$ python -q
>>> import numpy as np
>>> np.set_printoptions(precision=2, suppress=True, linewidth=140, sign=" ")
>>> K = np.load("case13.npy")
>>> print(K)
[[ 0.  2.  2. -2.  2.  0.  0.  0.  0.]
 [-1. -2. -1.  0.  0. -1.  0.  0.  0.]
 [ 2. -2.  1. -1.  2. -2.  0.  0.  0.]
 [ 2.  0.  2.  2. -2.  0.  0.  0.  0.]
 [ 1. -2.  2. -2. -1.  1.  0.  0.  0.]
 [-1.  2. -2. -2.  1. -2.  0.  0.  0.]
 [ 0.  0.  0.  0.  0.  0.  1.  1.  3.]
 [ 0.  0.  0.  0.  0.  0.  2.  2.  3.]
 [ 0.  0.  0.  0.  0.  0.  2.  0.  2.]]
>>> print(K @ K)
[[  0. -12.   0. -10.   6.  -4.   0.   0.   0.]
 [  1.   2.   1.   5.  -5.   6.   0.   0.   0.]
 [  6.  -2.  13.  -7.   4.   6.   0.   0.   0.]
 [  6.   4.   6.   2.   6.  -6.   0.   0.   0.]
 [  0.   6.  -2.  -8.  12.  -5.   0.   0.   0.]
 [ -7.  -8.  -4.   2.  -5.   7.   0.   0.   0.]
 [  0.   0.   0.   0.   0.   0.   9.   3.  12.]
 [  0.   0.   0.   0.   0.   0.  12.   6.  18.]
 [  0.   0.   0.   0.   0.   0.   6.   2.  10.]]
>>> print(round(np.linalg.det(K), 2))
-3600.0
>>> print(np.sort(np.linalg.eigvals(K).real))
[-2.9  -2.17 -1.99 -1.99 -1.    1.27  3.53  3.53  4.73]
>>> print(np.linalg.norm(K, axis=1).argmax())
2
>>> print(K[5] @ K[6])
0.0
>>> print(np.linalg.norm(K, axis=1))
[ 4.    2.65  4.24  4.    3.87  4.24  3.32  4.12  2.83]
>>> print(round(np.linalg.norm(K, "nuc"), 2))
28.65
>>> print(np.round(np.linalg.norm(K, 2), 2))
5.92
>>> print(round(float(np.linalg.norm(K[5] - K[6])), 2))
5.39
>>> print(round(float(np.linalg.norm(K[5], 1)), 2), np.round(np.linalg.norm(K[5], np.inf), 2))
10.0 2.0
>>> Y = np.linalg.inv(K)
>>> print(round(np.linalg.cond(K), 2))
7.3
>>> print(np.allclose(Y, K.T))
False
>>> print((np.abs(Y) > 1e-9).astype(int))
[[ 1  1  1  1  1  1  0  0  0]
 [ 1  1  1  1  1  1  0  0  0]
 [ 1  1  1  1  0  1  0  0  0]
 [ 1  1  1  1  1  1  0  0  0]
 [ 1  1  1  1  1  1  0  0  0]
 [ 1  1  1  1  1  1  0  0  0]
 [ 0  0  0  0  0  0  1  1  1]
 [ 0  0  0  0  0  0  1  1  1]
 [ 0  0  0  0  0  0  1  1  0]]
>>> W2 = np.sign(np.array([[0, 1, 1, 1], [2, 1, 2, 1], [2, 2, 2, 2], [2, 0, 2, 2]]))
>>> Y = (np.tril(W2, -1) + np.eye(4)) @ (np.triu(W2, 1) + np.eye(4))
>>> evals = np.array([8, 5, 2, 4])
>>> J = np.rint(Y * evals @ np.linalg.inv(Y)) + 0
>>> print(J)
[[  9.   2.  -5.   2.]
 [  2.  12. -10.   4.]
 [  0.  12. -10.   6.]
 [  3.   6.  -9.   8.]]
>>> O, r_ = np.linalg.qr(J)
>>> print(O @ r_)
[[  9.   2.  -5.   2.]
 [  2.  12. -10.   4.]
 [  0.  12. -10.   6.]
 [  3.   6.  -9.   8.]]
>>> print(O.shape, r_.shape)
(4, 4) (4, 4)
>>> print(r_)
[[ -9.7   -6.19   9.49  -5.16]
 [  0.   -17.02  14.41  -8.23]
 [  0.     0.     2.88  -5.02]
 [  0.     0.     0.    -0.67]]
>>> Y = np.array([[2, 2, 0],
...     [3, 3, 0],
...     [2, 1, 0],
...     [3, 0, 3],
...     [0, 3, 0],
...     [1, 2, 2],
...     [0, 2, 1],
...     [1, 2, 3],
...     [2, 3, 3]])
>>> print(Y.T @ K.T)
[[  4. -11.  -5.  14.  -5.  -8.   7.   8.   4.]
 [ 14. -11.   1.   0.  -3.   1.  13.  17.  10.]
 [ -6.  -2.  -7.   6.  -4. -10.  13.  17.   8.]]
>>> print(np.linalg.matrix_rank(K @ Y))
3
>>> print(np.linalg.matrix_rank(np.vstack([K, Y.T])))
9
>>> print(np.einsum("ij->j", K))
[ 3. -2.  4. -5.  2. -4.  5.  3.  8.]
>>> print(K @ Y)
[[  4.  14.  -6.]
 [-11. -11.  -2.]
 [ -5.   1.  -7.]
 [ 14.   0.   6.]
 [ -5.  -3.  -4.]
 [ -8.   1. -10.]
 [  7.  13.  13.]
 [  8.  17.  17.]
 [  4.  10.   8.]]
>>> print(np.einsum("ik,kj->ji", K, Y))
[[  4. -11.  -5.  14.  -5.  -8.   7.   8.   4.]
 [ 14. -11.   1.   0.  -3.   1.  13.  17.  10.]
 [ -6.  -2.  -7.   6.  -4. -10.  13.  17.   8.]]
